In [1]: import numpy as np

In [2]: from numpy import linalg as LA

In [3]: np.set_printoptions(suppress=True, linewidth=140)

In [4]: mat = np.load("test15.npy")

In [5]: mat
Out[5]: 
array([[1.  , 0.  , 0.  ],
       [0.25, 0.5 , 0.25],
       [0.5 , 0.  , 0.5 ]])

In [6]: rng = np.random.default_rng(601681)

In [7]: labels = rng.permutation(3)

In [8]: labels
Out[8]: array([1, 2, 0])

In [9]: B = mat[labels][:, labels]

In [10]: np.round(np.sort(np.abs(LA.eigvals(B))), 2)
Out[10]: array([0.5, 0.5, 1. ])

In [11]: round(LA.det(B), 2), np.round(LA.det(mat[labels]), 2)
Out[11]: (np.float64(0.25), np.float64(0.25))

In [12]: np.diag(B)
Out[12]: array([0.5, 0.5, 1. ])

In [13]: B
Out[13]: 
array([[0.5 , 0.25, 0.25],
       [0.  , 0.5 , 0.5 ],
       [0.  , 0.  , 1.  ]])

In [14]: feats = np.array([[0, 0, 0, 0, 0, 0],
    ...:     [0, 0, 1, 0, 0, 0],
    ...:     [0, 1, 0, 0, 0, 0],
    ...:     [0, 0, 0, 0, 0, 0],
    ...:     [0, 0, 0, 0, 0, 0],
    ...:     [0, 0, 0, 0, 0, 0]])

In [15]: feats @ feats
Out[15]: 
array([[0, 0, 0, 0, 0, 0],
       [0, 1, 0, 0, 0, 0],
       [0, 0, 1, 0, 0, 0],
       [0, 0, 0, 0, 0, 0],
       [0, 0, 0, 0, 0, 0],
       [0, 0, 0, 0, 0, 0]])

In [16]: L = np.diag(feats.sum(axis=1)) - feats

In [17]: LA.matrix_rank(L)
Out[17]: np.int64(1)

In [18]: L @ np.ones(6)
Out[18]: array([0., 0., 0., 0., 0., 0.])

In [19]: np.round(LA.eigvalsh(L), 2)
Out[19]: array([0., 0., 0., 0., 0., 2.])

In [20]: np.all(LA.eigvalsh(feats) > 0)
Out[20]: np.False_

In [21]: round(float(LA.eigvalsh(feats).min()), 2)
Out[21]: -1.0

In [22]: J = np.loadtxt("a.csv", delimiter=",")

In [23]: J
Out[23]: 
array([[  7.,  -1.,  -8.,   6.],
       [  1.,   5.,  -6.,   8.],
       [  0.,   9.,  -7.,  -1.],
       [  0.,   0.,   0.,   0.],
       [  7.,  -1.,  -8.,   6.],
       [ -4.,   0.,   2.,   9.],
       [  7.,  -1.,  -8.,   6.],
       [ -5.,  -5.,   8.,   1.],
       [  7.,   8., -15.,   5.],
       [  3.,  -1.,  -6.,  15.],
       [ -5.,  -5.,   8.,   1.],
       [  0.,   0.,   0.,   0.],
       [  1.,   5.,  -6.,   8.],
       [  1.,  14., -13.,   7.],
       [  7.,  -1.,  -8.,   6.],
       [  0.,   0.,   0.,   0.],
       [  0.,   0.,   0.,   0.],
       [  0.,   0.,   0.,   0.],
       [  0.,   9.,  -7.,  -1.],
       [ -5.,  -5.,   8.,   1.],
       [  0.,   9.,  -7.,  -1.]])

In [24]: # rows 0 and 4 are equal

In [25]: gram = np.cov(J, rowvar=False)

In [26]: np.round(LA.eigvalsh(gram)[::-1], 2)
Out[26]: array([70.82, 24.06, 10.86,  0.04])

In [27]: np.argwhere(np.triu(np.abs(np.corrcoef(J.T)) > 0.8, 1))
Out[27]: array([[0, 2]])

In [28]: gram.round(2)
Out[28]: 
array([[ 16.25,   4.16, -21.18,   7.02],
       [  4.16,  28.03, -24.87,  -0.21],
       [-21.18, -24.87,  42.36, -10.84],
       [  7.02,  -0.21, -10.84,  19.15]])

In [29]: round(np.corrcoef(J[:, 1], J[:, 2])[0, 1], 2)
Out[29]: np.float64(-0.72)

In [30]: np.round(J.std(axis=0), 2)
Out[30]: array([3.93, 5.17, 6.35, 4.27])

In [31]: A = np.array([[8, 6, 5, 8, 6, 6, 2], [5, 7, 7, 1, 6, 2, 3], [8, 6, 5, 8, 6, 6, 2]])

In [32]: # rows 0 and 2 are equal

In [33]: U, sig, VT = LA.svd(A)

In [34]: np.argmax(sig[:-1] / (sig[1:] + 1e-6)) + 1
Out[34]: np.int64(2)

In [35]: B = U[:, :2] @ np.diag(sig[:2]) @ VT[:2]

In [36]: np.round(LA.norm(A - B) / LA.norm(A), 2)
Out[36]: np.float64(0.0)

In [37]: round(float(LA.norm(A - B, 2)), 2), round(sig[2], 2)
Out[37]: (0.0, np.float64(0.0))

In [38]: B.round(2)
Out[38]: 
array([[8., 6., 5., 8., 6., 6., 2.],
       [5., 7., 7., 1., 6., 2., 3.],
       [8., 6., 5., 8., 6., 6., 2.]])

In [39]: LA.matrix_rank(A, rtol=0.05)
Out[39]: np.int64(2)

In [40]: np.round(LA.matrix_power(mat, 2), 2)
Out[40]: 
array([[1.  , 0.  , 0.  ],
       [0.5 , 0.25, 0.25],
       [0.75, 0.  , 0.25]])

In [41]: mat.sum(axis=1)
Out[41]: array([1., 1., 1.])

In [42]: mat @ np.ones(3)
Out[42]: array([1., 1., 1.])

In [43]: p = np.eye(3)[1]

In [44]: for _ in range(7):
    ...:     p = p @ mat
    ...:     print(p.round(2))
    ...: 
[0.25 0.5  0.25]
[0.5  0.25 0.25]
[0.69 0.12 0.19]
[0.81 0.06 0.12]
[0.89 0.03 0.08]
[0.94 0.02 0.05]
[0.96 0.01 0.03]

In [45]: U, sig, VT = LA.svd(A)

In [46]: V = VT[:(sig > 1e-8).sum()]

In [47]: x0 = A[1] + -2 * A[0] + rng.integers(2) * np.eye(7)[0]

In [48]: x0
Out[48]: array([-11.,  -5.,  -3., -15.,  -6., -10.,  -1.])

In [49]: np.round(np.diag(V.T @ V), 2)
Out[49]: array([0.24, 0.3 , 0.35, 0.61, 0.21, 0.22, 0.07])

In [50]: np.round(V.T @ V, 2)
Out[50]: 
array([[ 0.24,  0.16,  0.12,  0.28,  0.17,  0.2 ,  0.05],
       [ 0.16,  0.3 ,  0.32, -0.07,  0.25,  0.02,  0.14],
       [ 0.12,  0.32,  0.35, -0.16,  0.25, -0.03,  0.15],
       [ 0.28, -0.07, -0.16,  0.61,  0.02,  0.35, -0.08],
       [ 0.17,  0.25,  0.25,  0.02,  0.21,  0.06,  0.11],
       [ 0.2 ,  0.02, -0.03,  0.35,  0.06,  0.22, -0.02],
       [ 0.05,  0.14,  0.15, -0.08,  0.11, -0.02,  0.07]])

In [51]: LA.matrix_rank(np.vstack([A, x0]))
Out[51]: np.int64(2)

In [52]: rk = LA.matrix_rank(A)

In [53]: rk
Out[53]: np.int64(2)

In [54]: ns = LA.svd(A)[2][rk:].T

In [55]: np.round(A @ ns, 2) + 0
Out[55]: 
array([[0., 0., 0., 0., 0.],
       [0., 0., 0., 0., 0.],
       [0., 0., 0., 0., 0.]])

In [56]: ns.shape
Out[56]: (7, 5)

In [57]: [int(LA.matrix_rank(A[:i])) for i in range(1, len(A) + 1)]
Out[57]: [1, 2, 2]

In [58]: np.round(ns @ ns.T, 2)
Out[58]: 
array([[ 0.76, -0.16, -0.12, -0.28, -0.17, -0.2 , -0.05],
       [-0.16,  0.7 , -0.32,  0.07, -0.25, -0.02, -0.14],
       [-0.12, -0.32,  0.65,  0.16, -0.25,  0.03, -0.15],
       [-0.28,  0.07,  0.16,  0.39, -0.02, -0.35,  0.08],
       [-0.17, -0.25, -0.25, -0.02,  0.79, -0.06, -0.11],
       [-0.2 , -0.02,  0.03, -0.35, -0.06,  0.78,  0.02],
       [-0.05, -0.14, -0.15,  0.08, -0.11,  0.02,  0.93]])

In [59]: r0 = np.array([-2, 1, -2])

In [60]: np.convolve(A[0], r0)
Out[60]: array([-16,  -4, -20, -23, -14, -22, -10, -10,  -4])

In [61]: np.cross(A[0, :3], A[2, :3])
Out[61]: array([0, 0, 0])

In [62]: np.array([np.convolve(row, r0, "same") for row in A])
Out[62]: 
array([[ -4, -20, -23, -14, -22, -10, -10],
       [ -9, -17,  -9, -25,   0, -16,  -1],
       [ -4, -20, -23, -14, -22, -10, -10]])

In [63]: np.correlate(A[0], A[2], "full")
Out[63]: array([ 16,  60,  94, 146, 178, 214, 265, 214, 178, 146,  94,  60,  16])

In [64]: np.polyval(r0, A[0])
Out[64]: array([-122,  -68,  -47, -122,  -68,  -68,   -8])

In [65]: B = np.array([[-1], [3], [3], [-4]])

In [66]: C = np.array([[3, 3, -2, 1, -3, -3, -3]])

In [67]: F = B @ C

In [68]: F
Out[68]: 
array([[ -3,  -3,   2,  -1,   3,   3,   3],
       [  9,   9,  -6,   3,  -9,  -9,  -9],
       [  9,   9,  -6,   3,  -9,  -9,  -9],
       [-12, -12,   8,  -4,  12,  12,  12]])

In [69]: # rows and columns are dependent

In [70]: rk = LA.matrix_rank(F)

In [71]: rk
Out[71]: np.int64(1)

In [72]: ns = LA.svd(F)[2][rk:].T

In [73]: np.allclose(F @ ns, 0)
Out[73]: True

In [74]: LA.matrix_rank(F.T @ F), LA.matrix_rank(F @ F.T)
Out[74]: (np.int64(1), np.int64(1))

In [75]: [int(LA.matrix_rank(F[:i])) for i in range(1, len(F) + 1)]
Out[75]: [1, 1, 1, 1]

In [76]: B = F / LA.norm(F, axis=1, keepdims=True)

In [77]: gram = B @ B.T

In [78]: (gram - 2 * np.eye(4)).round(6).argmax(axis=1)
Out[78]: array([3, 2, 1, 0])

In [79]: gram
Out[79]: 
array([[ 1., -1., -1.,  1.],
       [-1.,  1.,  1., -1.],
       [-1.,  1.,  1., -1.],
       [ 1., -1., -1.,  1.]])

In [80]: (np.abs(gram) > 0.9).astype(int)
Out[80]: 
array([[1, 1, 1, 1],
       [1, 1, 1, 1],
       [1, 1, 1, 1],
       [1, 1, 1, 1]])

In [81]: np.argwhere(np.triu(np.abs(gram) > 0.95, 1))
Out[81]: 
array([[0, 1],
       [0, 2],
       [0, 3],
       [1, 2],
       [1, 3],
       [2, 3]])

In [82]: W = np.array([[2, -3], [1, 1], [0, -3], [3, 2], [0, 3], [-3, -3], [-1, -1]])

In [83]: coef = np.array([2, 0])

In [84]: hid = np.maximum(F @ W + coef, 0)

In [85]: (hid > 0).mean(axis=0)
Out[85]: array([0.5, 0.5])

In [86]: hid
Out[86]: 
array([[ 0,  0],
       [74, 15],
       [74, 15],
       [ 0,  0]])

In [87]: LA.matrix_rank(hid)
Out[87]: np.int64(1)

In [88]: C = np.array([[-3, 3, 1], [-3, 1, 1]])

In [89]: hid @ C
Out[89]: 
array([[   0,    0,    0],
       [-267,  237,   89],
       [-267,  237,   89],
       [   0,    0,    0]])

In [90]: W @ C
Out[90]: 
array([[  3,   3,  -1],
       [ -6,   4,   2],
       [  9,  -3,  -3],
       [-15,  11,   5],
       [ -9,   3,   3],
       [ 18, -12,  -6],
       [  6,  -4,  -2]])

In [91]: (hid @ C).round(6).argmax(axis=1)
Out[91]: array([0, 1, 1, 0])

In [92]: C = np.array([[-1, -9, 4, 4], [-7, 5, 1, 4]])

In [93]: K = np.repeat(C, 13 // 2, axis=0)

In [94]: K = K + 0.05 * rng.normal(size=K.shape)

In [95]: K.round(2)
Out[95]: 
array([[-0.96, -8.96,  4.03,  4.03],
       [-1.01, -8.94,  4.07,  4.05],
       [-1.04, -9.02,  4.01,  4.05],
       [-1.04, -8.97,  3.97,  4.  ],
       [-0.97, -9.01,  4.01,  3.99],
       [-1.  , -8.94,  4.01,  4.04],
       [-7.02,  5.02,  0.99,  4.08],
       [-6.97,  4.93,  0.99,  4.02],
       [-7.04,  4.92,  1.01,  3.95],
       [-6.97,  4.97,  0.99,  3.94],
       [-7.04,  4.95,  1.  ,  4.  ],
       [-6.95,  4.99,  0.98,  3.99]])

In [96]: Xs = K - K.mean(axis=0)

In [97]: V = LA.svd(Xs)[2][:2]

In [98]: B = Xs - Xs @ V.T @ V

In [99]: np.round(np.cov(Xs @ V.T, rowvar=False), 2) + 0
Out[99]: 
array([[65.27,  0.  ],
       [ 0.  ,  0.  ]])

In [100]: np.round(np.diag(V.T @ V), 2)
Out[100]: array([0.32, 0.86, 0.08, 0.74])

In [101]: round(float(LA.norm(K, 2) / LA.norm(K)), 2)
Out[101]: 0.78

In [102]: LA.cond(K) > 100
Out[102]: np.True_

In [103]: round(np.log10(LA.cond(K)))
Out[103]: 3

In [104]: arr = np.load("dump.npy")

In [105]: arr
Out[105]: 
array([[ 3,  2,  2,  3,  3],
       [ 2,  0,  0,  1,  1],
       [ 2,  3,  3,  0,  1],
       [ 0,  3,  0,  1,  1],
       [11,  2,  2,  7,  7]])

In [106]: # null space of dimension 1

In [107]: rk = LA.matrix_rank(arr)

In [108]: rk
Out[108]: np.int64(4)

In [109]: ns = LA.svd(arr)[2][rk:].T

In [110]: [int(LA.matrix_rank(np.delete(arr, i, axis=0))) for i in range(5)]
Out[110]: [4, 4, 3, 3, 4]

In [111]: np.round(ns @ ns.T, 2)
Out[111]: 
array([[ 0.02,  0.01,  0.01,  0.07, -0.1 ],
       [ 0.01,  0.01,  0.01,  0.05, -0.07],
       [ 0.01,  0.01,  0.01,  0.06, -0.08],
       [ 0.07,  0.05,  0.06,  0.31, -0.45],
       [-0.1 , -0.07, -0.08, -0.45,  0.65]])

In [112]: np.allclose(arr @ ns, 0)
Out[112]: True

In [113]: ns.shape
Out[113]: (5, 1)
